% python3 -q
>>> import numpy as np
>>> import numpy.linalg as la
>>> np.set_printoptions(suppress=True, linewidth=140)
>>> E = np.load("test0.npy")
>>> E
array([[ 12.04,  20.04,  21.96,  20.88,  25.87,  21.97,  21.04,  13.98,   3.9 ,  18.01,  12.98,   5.98,  13.92,  16.04,  15.98,  18.99],
       [ 18.04,  14.01,  24.01,  13.08,  21.04,  18.92,  15.02,  12.05,   8.01,  21.99,  20.03,  11.99,  18.98,  15.99,  15.98,  22.01],
       [-11.03, -11.03, -21.05,  -9.  , -17.06, -17.98, -16.94,  -7.97,  -5.99, -21.93, -20.92,  -8.98, -19.05, -10.99, -10.91, -23.98],
       [-19.06, -14.06, -17.01, -10.98, -12.98, -13.94,  -1.01,  -4.99, -10.02,  -5.05,  -1.02, -15.01, -11.01,  -9.99, -22.98, -10.11],
       [ 14.9 ,  16.97,  20.95,  16.99,  21.96,  18.96,  14.95,  12.01,   5.98,  16.04,  12.04,   9.02,  14.06,  14.98,  16.96,  16.98],
       [-13.07,  -7.94, -20.92,  -2.04, -10.09, -17.03, -10.  ,  -1.03, -10.  , -19.09, -19.02, -14.95, -22.08,  -6.1 , -15.03, -26.02]])
>>> round(float(E[4] @ E[0]), 2)
4353.28
>>> round(la.norm(E[4], 1), 2), np.round(la.norm(E[4], np.inf), 2)
(np.float64(243.75), np.float64(21.96))
>>> np.round(la.norm(E) ** 2 / la.norm(E, 2) ** 2, 2)
np.float64(1.07)
>>> Uu, sv, vt = la.svd(E)
>>> sv.round(2)
array([149.43,  29.  ,  25.62,   6.87,   0.19,   0.17])
>>> np.argmax(sv[:-1] / (sv[1:] + 1e-6)) + 1
np.int64(4)
>>> Y = Uu[:, :4] @ np.diag(sv[:4]) @ vt[:4]
>>> np.round(la.norm(E - Y, 2), 2), round(float(sv[4]), 2)
(np.float64(0.19), 0.19)
>>> la.matrix_rank(Y)
np.int64(4)
>>> round(float(la.norm(E - Y) / la.norm(E)), 2)
0.0
>>> E.reshape(2, -1)
array([[ 12.04,  20.04,  21.96,  20.88,  25.87,  21.97,  21.04,  13.98,   3.9 ,  18.01,  12.98,   5.98,  13.92,  16.04,  15.98,  18.99,
         18.04,  14.01,  24.01,  13.08,  21.04,  18.92,  15.02,  12.05,   8.01,  21.99,  20.03,  11.99,  18.98,  15.99,  15.98,  22.01,
        -11.03, -11.03, -21.05,  -9.  , -17.06, -17.98, -16.94,  -7.97,  -5.99, -21.93, -20.92,  -8.98, -19.05, -10.99, -10.91, -23.98],
       [-19.06, -14.06, -17.01, -10.98, -12.98, -13.94,  -1.01,  -4.99, -10.02,  -5.05,  -1.02, -15.01, -11.01,  -9.99, -22.98, -10.11,
         14.9 ,  16.97,  20.95,  16.99,  21.96,  18.96,  14.95,  12.01,   5.98,  16.04,  12.04,   9.02,  14.06,  14.98,  16.96,  16.98,
        -13.07,  -7.94, -20.92,  -2.04, -10.09, -17.03, -10.  ,  -1.03, -10.  , -19.09, -19.02, -14.95, -22.08,  -6.1 , -15.03, -26.02]])
>>> E.reshape(-1, 2)
array([[ 12.04,  20.04],
       [ 21.96,  20.88],
       [ 25.87,  21.97],
       [ 21.04,  13.98],
       [  3.9 ,  18.01],
       [ 12.98,   5.98],
       [ 13.92,  16.04],
       [ 15.98,  18.99],
       [ 18.04,  14.01],
       [ 24.01,  13.08],
       [ 21.04,  18.92],
       [ 15.02,  12.05],
       [  8.01,  21.99],
       [ 20.03,  11.99],
       [ 18.98,  15.99],
       [ 15.98,  22.01],
       [-11.03, -11.03],
       [-21.05,  -9.  ],
       [-17.06, -17.98],
       [-16.94,  -7.97],
       [ -5.99, -21.93],
       [-20.92,  -8.98],
       [-19.05, -10.99],
       [-10.91, -23.98],
       [-19.06, -14.06],
       [-17.01, -10.98],
       [-12.98, -13.94],
       [ -1.01,  -4.99],
       [-10.02,  -5.05],
       [ -1.02, -15.01],
       [-11.01,  -9.99],
       [-22.98, -10.11],
       [ 14.9 ,  16.97],
       [ 20.95,  16.99],
       [ 21.96,  18.96],
       [ 14.95,  12.01],
       [  5.98,  16.04],
       [ 12.04,   9.02],
       [ 14.06,  14.98],
       [ 16.96,  16.98],
       [-13.07,  -7.94],
       [-20.92,  -2.04],
       [-10.09, -17.03],
       [-10.  ,  -1.03],
       [-10.  , -19.09],
       [-19.02, -14.95],
       [-22.08,  -6.1 ],
       [-15.03, -26.02]])
>>> T = E.reshape(6, 2, -1)
>>> np.swapaxes(T, 1, 2)[2]
array([[-11.03,  -5.99],
       [-11.03, -21.93],
       [-21.05, -20.92],
       [ -9.  ,  -8.98],
       [-17.06, -19.05],
       [-17.98, -10.99],
       [-16.94, -10.91],
       [ -7.97, -23.98]])
>>> T.shape
(6, 2, 8)
>>> T.transpose(1, 0, 2)
array([[[ 12.04,  20.04,  21.96,  20.88,  25.87,  21.97,  21.04,  13.98],
        [ 18.04,  14.01,  24.01,  13.08,  21.04,  18.92,  15.02,  12.05],
        [-11.03, -11.03, -21.05,  -9.  , -17.06, -17.98, -16.94,  -7.97],
        [-19.06, -14.06, -17.01, -10.98, -12.98, -13.94,  -1.01,  -4.99],
        [ 14.9 ,  16.97,  20.95,  16.99,  21.96,  18.96,  14.95,  12.01],
        [-13.07,  -7.94, -20.92,  -2.04, -10.09, -17.03, -10.  ,  -1.03]],

       [[  3.9 ,  18.01,  12.98,   5.98,  13.92,  16.04,  15.98,  18.99],
        [  8.01,  21.99,  20.03,  11.99,  18.98,  15.99,  15.98,  22.01],
        [ -5.99, -21.93, -20.92,  -8.98, -19.05, -10.99, -10.91, -23.98],
        [-10.02,  -5.05,  -1.02, -15.01, -11.01,  -9.99, -22.98, -10.11],
        [  5.98,  16.04,  12.04,   9.02,  14.06,  14.98,  16.96,  16.98],
        [-10.  , -19.09, -19.02, -14.95, -22.08,  -6.1 , -15.03, -26.02]]])
